% python3 -q
>>> import numpy as np
>>> np.set_printoptions(precision=1, suppress=True, linewidth=160)
>>> M = np.load("sample14.npy")
>>> M
array([[ 0.,  0., -2., -2.],
       [ 0.,  0.,  0.,  0.],
       [-2.,  0.,  0.,  0.],
       [-2.,  0.,  0.,  0.]])
>>> # symmetric, so the eigenvalues are real
>>> U, sv, VT = np.linalg.svd(M)
>>> V = VT[:(sv > 1e-8).sum()]
>>> rng = np.random.default_rng(3268)
>>> vec = M[1] + 4 * M[3] + rng.integers(2) * np.eye(4)[3]
>>> vec
array([-8.,  0.,  0.,  1.])
>>> round(np.linalg.norm(vec - V.T @ V @ vec), 1)
np.float64(0.7)
>>> V.T @ V
array([[1. , 0. , 0. , 0. ],
       [0. , 0. , 0. , 0. ],
       [0. , 0. , 0.5, 0.5],
       [0. , 0. , 0.5, 0.5]])
>>> np.allclose(V.T @ V @ vec, vec)
False
>>> np.diag(V.T @ V)
array([1. , 0. , 0.5, 0.5])
>>> np.linalg.cond(M) > 100
np.True_
>>> np.linalg.matrix_rank(M, rtol=0.1)
np.int64(2)
>>> (M != 0).astype(int)
array([[0, 0, 1, 1],
       [0, 0, 0, 0],
       [1, 0, 0, 0],
       [1, 0, 0, 0]])
>>> np.flatnonzero(np.linalg.matrix_power((M != 0) + (M.T != 0) + np.eye(4), 4)[2])
array([0, 2, 3])
>>> np.round(np.linalg.det(M), 1)
np.float64(0.0)
>>> np.round(M @ np.linalg.pinv(M) @ M, 1) + 0
array([[ 0.,  0., -2., -2.],
       [ 0.,  0.,  0.,  0.],
       [-2.,  0.,  0.,  0.],
       [-2.,  0.,  0.,  0.]])
>>> np.unique(M.round(6), axis=0).shape
(3, 4)
>>> np.abs(np.diag(np.linalg.qr(M)[1])) > 1e-9
array([ True, False,  True, False])
>>> np.allclose(M[:-1].T @ np.linalg.lstsq(M[:-1].T, M[-1])[0], M[-1])
True
>>> np.round(np.trace(np.linalg.pinv(M) @ M), 1)
np.float64(2.0)
>>> w, V = np.linalg.eigh(M)
>>> vec = np.array([-1, -1, -2, 2])
>>> np.linalg.eigvalsh(M[1:, 1:])
array([0., 0., 0.])
>>> V * np.maximum(w, 0) @ V.T
array([[ 1.4,  0. , -1. , -1. ],
       [ 0. ,  0. ,  0. ,  0. ],
       [-1. ,  0. ,  0.7,  0.7],
       [-1. ,  0. ,  0.7,  0.7]])
>>> vec @ M @ vec / (vec @ vec), round(float(w[0]), 1), round(w[-1], 1)
(np.float64(0.0), -2.8, np.float64(2.8))
>>> np.abs(M).sum(axis=1).max(), round(float(np.abs(w).max()), 1)
(np.float64(4.0), 2.8)
>>> K = np.loadtxt("test8.csv", delimiter=",")
>>> K
array([[-0.7,  0.3, -0.6],
       [-0.2, -0.9, -0.3],
       [-0.7, -0.1,  0.7]])
>>> np.all(np.linalg.eigvalsh(M) > 0)
np.False_
>>> round(float(np.linalg.eigvalsh(M).min()), 1)
-2.8
>>> m1 = np.eye(3, dtype=int)[rng.permutation(3)]
>>> m1
array([[1, 0, 0],
       [0, 0, 1],
       [0, 1, 0]])
>>> np.all(np.linalg.eigvalsh(m1) > 0)
np.False_
>>> [round(float(np.linalg.det(m1[:i, :i])), 2) + 0 for i in range(1, 4)]
[1.0, 0.0, -1.0]
>>> m1[:, 2] @ m1[:, 1]
np.int64(0)
>>> np.linalg.svd(m1, compute_uv=False)
array([1., 1., 1.])
>>> m1.T @ m1
array([[1, 0, 0],
       [0, 1, 0],
       [0, 0, 1]])
>>> A2 = np.array([[4, 2, 1], [9, 2, 4], [6, 6, 5]])
>>> np.vstack([m1, A2.T]).shape
(6, 3)
>>> np.einsum("ij->j", m1)
array([1, 1, 1])
>>> np.einsum("ij,ij->i", m1, m1)
array([1, 1, 1])
>>> vec = np.array([-3, 6, 2])
>>> round(np.linalg.norm(vec), 1), round(float(np.linalg.norm(m1 @ vec)), 1)
(np.float64(7.0), 7.0)
>>> np.abs(np.linalg.eigvals(m1))
array([1., 1., 1.])
>>> [p for p in range(1, 25) if np.allclose(np.linalg.matrix_power(m1, p), np.eye(3))]
[2, 4, 6, 8, 10, 12, 14, 16, 18, 20, 22, 24]
>>> round(np.linalg.det(m1), 1)
np.float64(-1.0)
>>> A2 = m1[0, 0] * m1[1:] - np.outer(m1[1:, 0], m1[0])
>>> A2
array([[0, 0, 1],
       [0, 1, 0]])
>>> np.flatnonzero(~A2.round(6).any(axis=1))
array([], dtype=int64)
>>> np.linalg.matrix_rank(A2), np.linalg.matrix_rank(m1)
(np.int64(2), np.int64(3))
>>> m1[:, 0] / m1[0, 0]
array([1., 0., 0.])
>>> feats = np.array([[-3, 12, -6], [3, -12, 6]])
>>> np.linalg.matrix_rank(feats, rtol=0.1)
np.int64(1)
>>> U, sv, VT = np.linalg.svd(feats)
>>> np.argmax(sv[:-1] / (sv[1:] + 1e-6)) + 1
np.int64(1)
>>> A2 = U[:, :1] @ np.diag(sv[:1]) @ VT[:1]
>>> A2
array([[ -3.,  12.,  -6.],
       [  3., -12.,   6.]])
>>> np.round(np.linalg.norm(feats - A2, 2), 1), round(float(sv[1]), 1)
(np.float64(0.0), 0.0)
>>> np.linalg.matrix_rank(A2)
np.int64(1)
>>> A2 = feats / np.sqrt((feats ** 2).mean(axis=1, keepdims=True))
>>> np.linalg.norm(A2, axis=1)
array([1.7, 1.7])
>>> np.linalg.matrix_rank(feats - feats.mean(axis=1, keepdims=True))
np.int64(1)
>>> blk = np.stack([feats, 2 * feats, feats[::-1]])
>>> np.linalg.norm(blk, axis=(1, 2))
array([19.4, 38.9, 19.4])
>>> np.einsum("bij,cij->bc", blk, blk)
array([[ 378,  756, -378],
       [ 756, 1512, -756],
       [-378, -756,  378]])
>>> (blk @ feats.T).shape
(3, 2, 2)
>>> np.linalg.matrix_rank(blk)
array([1, 1, 1])
>>> np.linalg.matrix_rank(blk.reshape(3, -1))
np.int64(1)
>>> blk.sum(axis=0)
array([[ -6,  24, -12],
       [  6, -24,  12]])
>>> blk.shape
(3, 2, 3)
